% ipython --no-banner

In [1]: import numpy as np

In [2]: np.set_printoptions(precision=2, suppress=True, linewidth=100)

In [3]: def rnd(a):
   ...:     return np.round(a, 2) + 0
   ...: 

In [4]: A = np.loadtxt("m.csv", delimiter=",")

In [5]: print(A)
[[ 1.2  1.   1.4  1.6  0.3 -0.1  1.6 -0.9 -0.8 -0.1]
 [ 2.1 -1.1  1.2 -0.9  0.6  0.1 -0.4 -1.2  1.2  1.1]
 [ 0.5 -3.   0.4  0.5  2.7  1.4  0.1 -0.3  0.1 -0.4]
 [ 0.2 -0.3  1.  -0.3  1.9 -0.4  1.3  0.6  0.5  0.6]
 [-0.2  1.7  0.8  0.5  1.2  1.3  0.4 -0.2 -0.4 -0.2]
 [-0.9 -0.3  0.4 -0.2 -0.2 -0.3  0.4  0.1 -1.9 -1.1]
 [-0.4  0.7  1.  -0.3 -0.4  1.4 -2.7  1.2 -0.1 -2.5]
 [-2.1  1.5 -0.9  0.4 -0.8 -0.7 -0.3  1.3  0.1  0. ]
 [-0.6  0.4  1.6 -0.1 -0.7 -0.9  0.5  0.8 -0.4  1.6]
 [-2.5 -1.6 -2.9 -0.2 -0.7 -0.5 -1.  -0.5 -0.9 -1.5]
 [-1.1  1.9 -0.2 -1.5 -0.8 -0.8 -0.8 -1.3  0.   1.4]
 [-2.2  0.6  0.9  0.7  0.8  1.   1.3 -1.2  0.2 -0.7]
 [ 0.7 -0.6 -0.1  1.7 -1.4 -0.6  0.8 -0.6  0.5  0.7]
 [-1.1  0.3 -0.5 -1.3 -0.8  1.6  0.7 -0.4 -0.5 -1.1]
 [-0.3  0.2  0.9  0.   0.5 -0.4  1.2  0.4 -1.6  1.3]
 [ 0.1 -1.3  0.   0.2  0.8  0.2  0.1  0.6  1.  -2.2]]

In [6]: print(rnd(np.linalg.norm(A, "nuc")))
38.79

In [7]: print(rnd(np.linalg.norm(A, axis=0)))
[5.1  5.09 4.48 3.41 4.4  3.49 4.28 3.31 3.35 4.97]

In [8]: print(A[0] @ A[6])
-4.19

In [9]: print(rnd(np.linalg.norm(A[0] - A[6])))
6.19

In [10]: print(np.linalg.norm(A, axis=1).argmax())
9

In [11]: print(rnd(np.linalg.norm(A[0], 1)), rnd(np.linalg.norm(A[0], np.inf)))
9.0 1.6

In [12]: print(rnd(np.linalg.norm(A, 2)))
7.01

In [13]: print(rnd(np.linalg.norm(A, 1)), rnd(np.linalg.norm(A, np.inf)))
16.5 12.3

In [14]: P = A @ np.linalg.solve(A.T @ A, A.T)

In [15]: print(rnd(np.linalg.eigvalsh(P)))
[0. 0. 0. 0. 0. 0. 1. 1. 1. 1. 1. 1. 1. 1. 1. 1.]

In [16]: print(rnd(P @ A[:, 8]))
[-0.8  1.2  0.1  0.5 -0.4 -1.9 -0.1  0.1 -0.4 -0.9  0.   0.2  0.5 -0.5 -1.6  1. ]

In [17]: t3 = A.reshape(16, 2, -1)

In [18]: print(rnd(t3.sum(axis=1)))
[[ 1.1  2.6  0.5  0.8  0.2]
 [ 2.2 -1.5  0.   0.3  1.7]
 [ 1.9 -2.9  0.1  0.6  2.3]
 [-0.2  1.   1.6  0.2  2.5]
 [ 1.1  2.1  0.6  0.1  1. ]
 [-1.2  0.1  0.5 -2.1 -1.3]
 [ 1.  -2.   2.2 -0.4 -2.9]
 [-2.8  1.2  0.4  0.5 -0.8]
 [-1.5  0.9  2.4 -0.5  0.9]
 [-3.  -2.6 -3.4 -1.1 -2.2]
 [-1.9  1.1 -1.5 -1.5  0.6]
 [-1.2  1.9 -0.3  0.9  0.1]
 [ 0.1  0.2 -0.7  2.2 -0.7]
 [ 0.5  1.  -0.9 -1.8 -1.9]
 [-0.7  1.4  1.3 -1.6  1.8]
 [ 0.3 -1.2  0.6  1.2 -1.4]]

In [19]: print(t3[:, 0])
[[ 1.2  1.   1.4  1.6  0.3]
 [ 2.1 -1.1  1.2 -0.9  0.6]
 [ 0.5 -3.   0.4  0.5  2.7]
 [ 0.2 -0.3  1.  -0.3  1.9]
 [-0.2  1.7  0.8  0.5  1.2]
 [-0.9 -0.3  0.4 -0.2 -0.2]
 [-0.4  0.7  1.  -0.3 -0.4]
 [-2.1  1.5 -0.9  0.4 -0.8]
 [-0.6  0.4  1.6 -0.1 -0.7]
 [-2.5 -1.6 -2.9 -0.2 -0.7]
 [-1.1  1.9 -0.2 -1.5 -0.8]
 [-2.2  0.6  0.9  0.7  0.8]
 [ 0.7 -0.6 -0.1  1.7 -1.4]
 [-1.1  0.3 -0.5 -1.3 -0.8]
 [-0.3  0.2  0.9  0.   0.5]
 [ 0.1 -1.3  0.   0.2  0.8]]

In [20]: print(t3.shape)
(16, 2, 5)
